% python3 -q
>>> import numpy as np
>>> import numpy.linalg as la
>>> np.set_printoptions(precision=2, suppress=True, linewidth=160, sign=" ")
>>> W0 = np.load("mat.npy")
>>> print(W0)
[[ 1.4  0.8 -0.1  0.5  0.2 -2.1 -0.2  0.3  0.9 -0.3]
 [-1.5 -0.9 -0.2  1.1  1.1  2.1 -0.1 -1.6  1.1 -1.2]
 [ 0.1  0.4  0.5 -1.4  1.2 -0.6 -2.2 -1.4  0.   1.2]
 [ 0.9  0.  -1.4 -1.3 -0.3  2.6  0.3  0.5 -1.6  0.7]
 [-0.8 -1.  -0.1  1.5 -0.8  0.7 -1.1 -0.9 -0.9  1.3]
 [-1.   0.4  0.2 -0.7 -1.   1.4  0.3 -1.3 -0.5 -0.1]
 [-0.4 -1.  -1.  -0.8 -1.1  1.8 -1.9 -0.3  0.4  1. ]]
>>> print(W0.reshape(2, -1))
[[ 1.4  0.8 -0.1  0.5  0.2 -2.1 -0.2  0.3  0.9 -0.3 -1.5 -0.9 -0.2  1.1  1.1  2.1 -0.1 -1.6  1.1 -1.2  0.1  0.4  0.5 -1.4  1.2 -0.6 -2.2 -1.4  0.   1.2  0.9
   0.  -1.4 -1.3 -0.3]
 [ 2.6  0.3  0.5 -1.6  0.7 -0.8 -1.  -0.1  1.5 -0.8  0.7 -1.1 -0.9 -0.9  1.3 -1.   0.4  0.2 -0.7 -1.   1.4  0.3 -1.3 -0.5 -0.1 -0.4 -1.  -1.  -0.8 -1.1  1.8
  -1.9 -0.3  0.4  1. ]]
>>> blk = W0.reshape(7, 2, -1)
>>> print(blk.sum(axis=1))
[[-0.7  0.6  0.2  1.4 -0.1]
 [ 0.6 -1.  -1.8  2.2 -0.1]
 [-0.5 -1.8 -0.9 -1.4  2.4]
 [ 3.5  0.3 -0.9 -2.9  0.4]
 [-0.1 -2.1 -1.   0.6  0.5]
 [ 0.4  0.7 -1.1 -1.2 -1.1]
 [ 1.4 -2.9 -1.3 -0.4 -0.1]]
>>> x0 = np.array([1, 1, -1, 0, 0, 2, 1, -2, -2, -2])
>>> h = np.maximum(W0 @ x0, 0)
>>> print(W0 * (h > 1e-9)[:, None])
[[ 0.   0.  -0.   0.   0.  -0.  -0.   0.   0.  -0. ]
 [-1.5 -0.9 -0.2  1.1  1.1  2.1 -0.1 -1.6  1.1 -1.2]
 [ 0.   0.   0.  -0.   0.  -0.  -0.  -0.   0.   0. ]
 [ 0.9  0.  -1.4 -1.3 -0.3  2.6  0.3  0.5 -1.6  0.7]
 [-0.  -0.  -0.   0.  -0.   0.  -0.  -0.  -0.   0. ]
 [-1.   0.4  0.2 -0.7 -1.   1.4  0.3 -1.3 -0.5 -0.1]
 [-0.  -0.  -0.  -0.  -0.   0.  -0.  -0.   0.   0. ]]
>>> print(np.flatnonzero(h > 1e-9))
[ 1  3  5]
>>> print(h)
[ 0.   5.3  0.   8.6  0.   6.1  0. ]
>>> print(np.maximum(W0 @ x0, 0) - np.maximum(-W0 @ x0, 0))
[-3.9  5.3 -3.   8.6 -0.4  6.1 -0.9]
>>> m1 = np.load("data.npy")
>>> print(m1)
[[-18   5   6   7   6]
 [  6  34   9   5   5]
 [  9   8  21   0   6]
 [  0   8   1   7   6]
 [  1   9   8   1   2]]
>>> evals, evecs = la.eig(m1)
>>> print(evals)
[ 43.14 -19.18  18.07  -0.57   4.54]
>>> print(np.sort(la.eigvals(la.inv(m1))))
[-1.77 -0.05  0.02  0.06  0.22]
>>> print(round(float(np.prod(evals)), 2))
38431.0
>>> print(np.round(m1 @ evecs[:, 0] - evals[0] * evecs[:, 0], 2) + 0)
[ 0.  0.  0.  0.  0.]
>>> print(np.sort(la.eigvals(m1.T)))
[-19.18  -0.57   4.54  18.07  43.14]
>>> O, Rm = la.qr(m1)
>>> print(np.abs(np.diag(Rm)))
[ 21.02  36.11  19.2    5.37   0.49]
>>> print(np.round(O @ Rm, 2) + 0)
[[-18.   5.   6.   7.   6.]
 [  6.  34.   9.   5.   5.]
 [  9.   8.  21.   0.   6.]
 [  0.   8.   1.   7.   6.]
 [  1.   9.   8.   1.   2.]]
>>> x0 = np.array([0, 2, 2, -3, -3])
>>> target = m1 @ x0
>>> c, lr = np.zeros(5), 1 / la.norm(m1, 2) ** 2
>>> for i in range(200):
...     c -= lr * m1.T @ (m1 @ c - target)
...     if i % 50 == 0: print(i, round(la.norm(m1 @ c - target), 2))
... 
0 39.48
50 9.43
100 3.07
150 1.01
>>> print(round(la.cond(m1), 2))
122.81
>>> blk = np.stack([m1, 5 * m1, m1[::-1]])
>>> print((blk @ m1.T).shape)
(3, 5, 5)
>>> print(np.einsum("bij,cij->bc", blk, blk))
[[  2716  13580   1502]
 [ 13580  67900   7510]
 [  1502   7510   2716]]
>>> feats = np.loadtxt("w.csv", delimiter=",")
>>> print(feats)
[[ 2.02 -0.01  1.03  1.99  0.    1.03  0.03]
 [ 2.03  0.03  1.03  1.98  0.11  0.98 -0.02]
 [ 1.99  0.09  0.96  2.02  0.05  0.95 -0.01]
 [ 1.96  0.05  1.01  2.02 -0.04  0.99  0.01]
 [ 2.   -0.03  0.97  2.05  0.03  0.91  0.07]
 [ 2.12  0.06  1.03  1.94  0.    1.03 -0.02]
 [ 1.99 -0.02  1.02  2.02 -0.01  1.08 -0.08]
 [ 0.04  2.03  1.96  0.97 -0.06  0.05  0.01]
 [-0.03  1.99  1.95  1.09  0.03 -0.05  0.02]
 [ 0.02  1.93  2.    1.02  0.03  0.03  0.  ]
 [ 0.07  1.95  1.98  0.93  0.08  0.04 -0.02]
 [-0.08  2.01  1.95  1.    0.04 -0.04 -0.02]
 [ 0.01  1.97  1.98  1.02  0.06 -0.01 -0.03]
 [-0.05  1.96  1.96  0.98 -0.04 -0.04 -0.01]]
>>> rng = np.random.default_rng(3899)
>>> idx = rng.permutation(5)
>>> print(idx)
[ 3  0  4  1  2]
>>> M2 = m1[idx][:, idx]
>>> print(np.diag(M2))
[  7 -18   2  34  21]
>>> print(np.round(la.det(M2), 2), round(la.det(m1[idx]), 2))
38431.0 -38431.0
>>> print(M2)
[[  7   0   6   8   1]
 [  7 -18   6   5   6]
 [  1   1   2   9   8]
 [  5   6   5  34   9]
 [  0   9   6   8  21]]
